$ python3 -q
>>> import numpy as np
>>> import numpy.linalg as la
>>> np.set_printoptions(precision=3, suppress=True, linewidth=120)
>>> A = np.loadtxt("m.csv", delimiter=",")
>>> A
array([[ 5.,  5.],
       [ 5., 10.]])
>>> P = np.triu(np.array([[8, 4], [1, 4]]), 1) + np.eye(2)
>>> M2 = P @ A @ la.inv(P)
>>> np.trace(M2), np.trace(A)
(np.float64(15.0), np.float64(15.0))
>>> M2
array([[ 25., -55.],
       [  5., -10.]])
>>> x0 = np.array([0, 0])
>>> rhs = M2 @ x0
>>> b, lr = np.zeros(2), 1 / la.norm(M2, 2) ** 2
>>> for i in range(6):
...     b -= lr * M2.T @ (M2 @ b - rhs)
...     if i % 2 == 0: print(i, round(la.norm(M2 @ b - rhs), 3))
... 
0 0.0
2 0.0
4 0.0
>>> b
array([0., 0.])
>>> round(la.cond(M2), 3)
np.float64(150.993)
>>> def softmax(z):
...     e = np.exp(z - z.max(axis=-1, keepdims=True))
...     return e / e.sum(axis=-1, keepdims=True)
... 
>>> softmax(A).sum(axis=1)
array([1., 1.])
>>> softmax(10 * A[0])
array([0.5, 0.5])
>>> att = A @ A.T / np.sqrt(2)
>>> softmax(att).round(6).argmax(axis=1)
array([1, 1])
>>> ev, vecs = la.eigh(A)
>>> np.round(vecs.T @ A @ vecs, 3) + 0
array([[ 1.91,  0.  ],
       [ 0.  , 13.09]])
>>> la.svd(A, compute_uv=False)
array([13.09,  1.91])
>>> la.eigvalsh(A @ A)
array([  3.647, 171.353])
>>> np.unique(ev.round(6) + 0, return_counts=True)[1]
array([1, 1])
>>> ev.sum(), np.trace(A)
(np.float64(15.0), np.float64(15.0))
>>> W = np.array([[2, 0, 3, 0, 3, 0], [0, 2, 2, 3, 1, 0]])
>>> b = np.array([0, 1, 3, 0, 1, 2])
>>> H = np.maximum(A @ W + b, 0)
>>> (H > 0).mean(axis=0)
array([1., 1., 1., 1., 1., 1.])
>>> (H > 0).astype(int)
array([[1, 1, 1, 1, 1, 1],
       [1, 1, 1, 1, 1, 1]])
>>> H
array([[10., 11., 28., 15., 21.,  2.],
       [10., 21., 38., 30., 26.,  2.]])
>>> cent = np.array([[0, 1], [-2, 2], [-1, 0], [1, -2], [2, -2], [-2, 1]])
>>> H @ cent
array([[  3., -38.],
       [ -2., -58.]])
>>> (H @ cent).round(6).argmax(axis=1)
array([0, 0])
>>> W @ cent
array([[ 3, -4],
       [-1, -4]])
>>> feats = np.load("arr.npy")
>>> feats
array([[-1., -2.,  0.,  0.],
       [-3.,  0.,  0.,  0.],
       [ 0.,  0.,  0.,  1.],
       [ 0.,  0.,  0.,  0.]])
>>> U, sv, vt = la.svd(feats)
>>> vecs = vt[:(sv > 1e-8).sum()]
>>> rng = np.random.default_rng(904754)
>>> x0 = feats[0] + -3 * feats[3] + rng.integers(2) * np.eye(4)[0]
>>> x0
array([ 0., -2.,  0.,  0.])
>>> np.allclose(vecs.T @ vecs @ x0, x0)
True
>>> np.round(vecs.T @ vecs, 3) + 0
array([[1., 0., 0., 0.],
       [0., 1., 0., 0.],
       [0., 0., 0., 0.],
       [0., 0., 0., 1.]])
>>> np.diag(vecs.T @ vecs)
array([1., 1., 0., 1.])
>>> z = rng.permutation(4)
>>> z
array([3, 0, 2, 1])
>>> M2 = feats[z][:, z]
>>> round(la.det(M2), 3), round(la.det(feats[z]), 3)
(np.float64(0.0), np.float64(0.0))
>>> np.trace(M2)
np.float64(-1.0)
>>> np.diag(M2)
array([ 0., -1.,  0.,  0.])
>>> np.sort(np.abs(la.eigvals(M2)))
array([0., 0., 2., 3.])
>>> np.trace(feats)
np.float64(-1.0)
>>> np.allclose(feats, feats.T)
False
>>> (feats - feats.T) / 2
array([[ 0. ,  0.5,  0. ,  0. ],
       [-0.5,  0. ,  0. ,  0. ],
       [ 0. ,  0. ,  0. ,  0.5],
       [ 0. ,  0. , -0.5,  0. ]])
>>> round(float(np.abs(la.eigvals(feats)).max()), 3)
3.0
>>> (feats + feats.T) / 2
array([[-1. , -2.5,  0. ,  0. ],
       [-2.5,  0. ,  0. ,  0. ],
       [ 0. ,  0. ,  0. ,  0.5],
       [ 0. ,  0. ,  0.5,  0. ]])
>>> la.matrix_power(feats, 2)
array([[7., 2., 0., 0.],
       [3., 6., 0., 0.],
       [0., 0., 0., 0.],
       [0., 0., 0., 0.]])
>>> feats @ feats
array([[7., 2., 0., 0.],
       [3., 6., 0., 0.],
       [0., 0., 0., 0.],
       [0., 0., 0., 0.]])
>>> la.eigvals(feats)
array([-3.,  2.,  0.,  0.])
>>> np.einsum("ii->", feats)
np.float64(-1.0)
>>> np.poly(feats)
array([ 1.,  1., -6.,  0.,  0.])
>>> U, sv, vt = la.svd(feats)
>>> sv
array([3.257, 1.842, 1.   , 0.   ])
>>> M2 = U[:, :3] @ np.diag(sv[:3]) @ vt[:3]
>>> np.round(np.abs(feats - M2).max(), 3)
np.float64(0.0)
>>> M2.round(3) + 0
array([[-1., -2.,  0.,  0.],
       [-3.,  0.,  0.,  0.],
       [ 0.,  0.,  0.,  1.],
       [ 0.,  0.,  0.,  0.]])
>>> la.matrix_rank(M2)
np.int64(3)
>>> M = np.load("out16.npy")
>>> M
array([[0, 0, 0, 3],
       [0, 0, 0, 0],
       [0, 0, 0, 3],
       [0, 0, 0, 0]])
>>> rank = la.matrix_rank(M)
>>> rank
np.int64(1)
>>> N = la.svd(M)[2][rank:].T
>>> [int(la.matrix_rank(M[:i])) for i in range(1, len(M) + 1)]
[1, 1, 1, 1]
>>> N.shape
(4, 3)
>>> N @ N.T
array([[1., 0., 0., 0.],
       [0., 1., 0., 0.],
       [0., 0., 1., 0.],
       [0., 0., 0., 0.]])
>>> [int(la.matrix_rank(np.delete(M, i, axis=0))) for i in range(4)]
[1, 1, 1, 1]
>>> np.flatnonzero(la.matrix_power((M != 0) + (M.T != 0) + np.eye(4), 4)[2])
array([0, 2, 3])
>>> (la.matrix_power((M != 0) + (M.T != 0) + np.eye(4), 4) > 0).astype(int)
array([[1, 0, 1, 1],
       [0, 1, 0, 0],
       [1, 0, 1, 1],
       [1, 0, 1, 1]])
>>> round(float(la.det(M)), 3)
0.0
>>> np.sort(la.eigvals(M).real)
array([0., 0., 0., 0.])
>>> M[:, 2] @ M[:, 1]
np.int64(0)
>>> U, sv, vt = la.svd(M)
>>> sv
array([4.243, 0.   , 0.   , 0.   ])
>>> M2 = U[:, :1] @ np.diag(sv[:1]) @ vt[:1]
>>> la.matrix_rank(M, rtol=0.05)
np.int64(1)
>>> T = np.stack([M, 4 * M, M[::-1]])
>>> T.shape
(3, 4, 4)
>>> la.det(T)
array([0., 0., 0.])
>>> (T @ M.T).shape
(3, 4, 4)
>>> la.norm(T, axis=(1, 2))
array([ 4.243, 16.971,  4.243])
>>> la.matrix_rank(T.reshape(3, -1))
np.int64(2)
>>> np.einsum("bij,cij->bc", T, T)
array([[ 18,  72,   0],
       [ 72, 288,   0],
       [  0,   0,  18]])
>>> T.sum(axis=0)
array([[ 0,  0,  0, 15],
       [ 0,  0,  0,  3],
       [ 0,  0,  0, 15],
       [ 0,  0,  0,  3]])
>>> sv = 3 * 0.9 ** np.arange(3)
>>> q, _ = la.qr(np.array([[-1.6, -0.7, 0.7], [-0.8, -0.3, -0.9], [-0.7, -0.5, 0.5]]))
>>> W0 = rng.normal(size=(26, 3)) * sv @ q
>>> W0
array([[-8.669,  1.245, -1.221],
       [-2.274,  0.149,  1.85 ],
       [ 2.131, -4.092,  1.682],
       [ 2.347, -3.42 , -3.348],
       [ 1.115,  9.219, -0.128],
       [-1.717,  1.064,  3.481],
       [ 3.596,  1.868, -0.895],
       [-2.178,  3.424, -2.181],
       [-2.864,  1.472, -4.471],
       [-0.812,  0.345,  5.886],
       [ 0.107, -2.066,  8.21 ],
       [-0.671,  0.42 , -2.954],
       [ 0.159,  1.881, -0.59 ],
       [-3.825,  0.688,  7.717],
       [-5.673, -4.302,  1.784],
       [-1.123,  3.083,  2.123],
       [ 6.537, -1.783,  4.799],
       [-0.196, -0.516,  1.392],
       [-1.59 , -4.2  ,  1.959],
       [-1.282, -0.848, -0.503],
       [-0.839, -1.602, -0.488],
       [ 5.397, -1.847,  1.275],
       [ 1.   ,  2.75 ,  0.586],
       [ 0.752, -1.601, -2.49 ],
       [ 0.404,  0.712, -2.585],
       [ 5.75 , -0.697,  0.184]])
>>> th = np.radians(120)
>>> R = np.eye(3)
>>> R[0, 0] = R[1, 1] = np.cos(th)
>>> R[0, 1], R[1, 0] = -np.sin(th), np.sin(th)
>>> R
array([[-0.5  , -0.866,  0.   ],
       [ 0.866, -0.5  ,  0.   ],
       [ 0.   ,  0.   ,  1.   ]])
>>> M2 = W0 @ R.T
>>> np.allclose(la.norm(W0, axis=1), la.norm(M2, axis=1))
True
>>> la.svd(W0, compute_uv=False), la.svd(M2, compute_uv=False)
(array([17.352, 16.729, 13.727]), array([17.352, 16.729, 13.727]))
>>> np.allclose(W0 @ W0.T, M2 @ M2.T)
True
